% ipython --no-banner

In [1]: import numpy as np

In [2]: import numpy.linalg as la

In [3]: np.set_printoptions(precision=2, suppress=True, linewidth=100, floatmode="fixed")

In [4]: rd = lambda a: np.round(a, 2) + 0

In [5]: feats = np.load("block8.npy")

In [6]: rd(feats)
Out[6]: 
array([[  5.56, -13.45,  -1.96, -13.42,  -2.04],
       [ -5.92,  13.37,   1.87,  13.40,   1.80],
       [ 16.05,   3.89,   4.07,   1.16,  10.46],
       [  3.75,  13.35,   3.79,  11.89,   7.20],
       [-13.26,   9.51,  -0.46,  10.93,  -3.77],
       [ 12.44,   8.84,   4.49,   6.33,  10.33],
       [  1.98, -13.92,  -2.78, -13.30,  -4.22],
       [  0.36, -13.92,  -3.10, -13.05,  -5.12],
       [ -9.23, -11.19,  -4.38,  -9.02,  -9.44],
       [ 16.96,   0.78,   3.54,  -1.89,   9.78],
       [-17.06,   0.15,  -3.35,   2.77,  -9.48],
       [ 12.45, -10.22,   0.14, -11.46,   3.05],
       [ -0.51, -13.87,  -3.26, -12.87,  -5.59],
       [ -1.85, -13.72,  -3.49, -12.52,  -6.28],
       [  5.04,  13.00,   3.96,  11.37,   7.79],
       [ -8.88, -11.38,  -4.36,  -9.26,  -9.32],
       [-12.82,   9.91,  -0.29,  11.23,  -3.37],
       [  3.31, -13.82,  -2.49, -13.42,  -3.44],
       [ -8.52,  12.52,   1.16,  13.01,   0.03],
       [ 15.66,   4.69,   4.18,   1.96,  10.55],
       [ 16.73,   1.91,   3.76,  -0.80,  10.08],
       [  6.55, -13.20,  -1.71, -13.34,  -1.38],
       [  6.24,  12.59,   4.11,  10.80,   8.30],
       [-17.02,  -0.31,  -3.45,   2.34,  -9.63],
       [ -6.50,  13.22,   1.72,  13.35,   1.42],
       [-10.05, -10.69,  -4.43,  -8.43,  -9.70],
       [ -2.81, -13.55,  -3.65, -12.22,  -6.75],
       [  1.31,  13.79,   3.40,  12.67,   6.00],
       [ -1.81,  13.92,   2.81,  13.28,   4.31],
       [ 17.09,  -0.70,   3.23,  -3.29,   9.28],
       [ -6.26, -12.59,  -4.11, -10.79,  -8.31],
       [-15.62,  -4.78,  -4.19,  -2.06, -10.56],
       [-16.28,   5.14,  -2.06,   7.31,  -7.13],
       [  7.72,  11.98,   4.26,   9.99,   8.89],
       [-14.12,  -7.05,  -4.41,  -4.40, -10.59],
       [ -7.06,  13.05,   1.57,  13.28,   1.05],
       [ -5.73,  13.41,   1.92,  13.41,   1.92],
       [ 16.98,   0.64,   3.52,  -2.03,   9.73],
       [ -1.21,  13.93,   2.94,  13.20,   4.65],
       [  2.95, -13.86,  -2.57, -13.39,  -3.65],
       [-15.67,   6.43,  -1.65,   8.42,  -6.30],
       [-13.46,  -7.82,  -4.46,  -5.23, -10.51],
       [ 11.97,   9.26,   4.49,   6.80,  10.23]])

In [7]: np.argsort(-la.norm(feats, axis=0).round(6), kind="stable")[:3]
Out[7]: array([1, 0, 3])

In [8]: la.matrix_rank(feats, rtol=0.1)
Out[8]: np.int64(2)

In [9]: print(la.cond(feats) > 100)
True

In [10]: [round(float(x), 2) for x in la.svd(feats, compute_uv=False)[:3]]
Out[10]: [102.66, 81.61, 0.0]
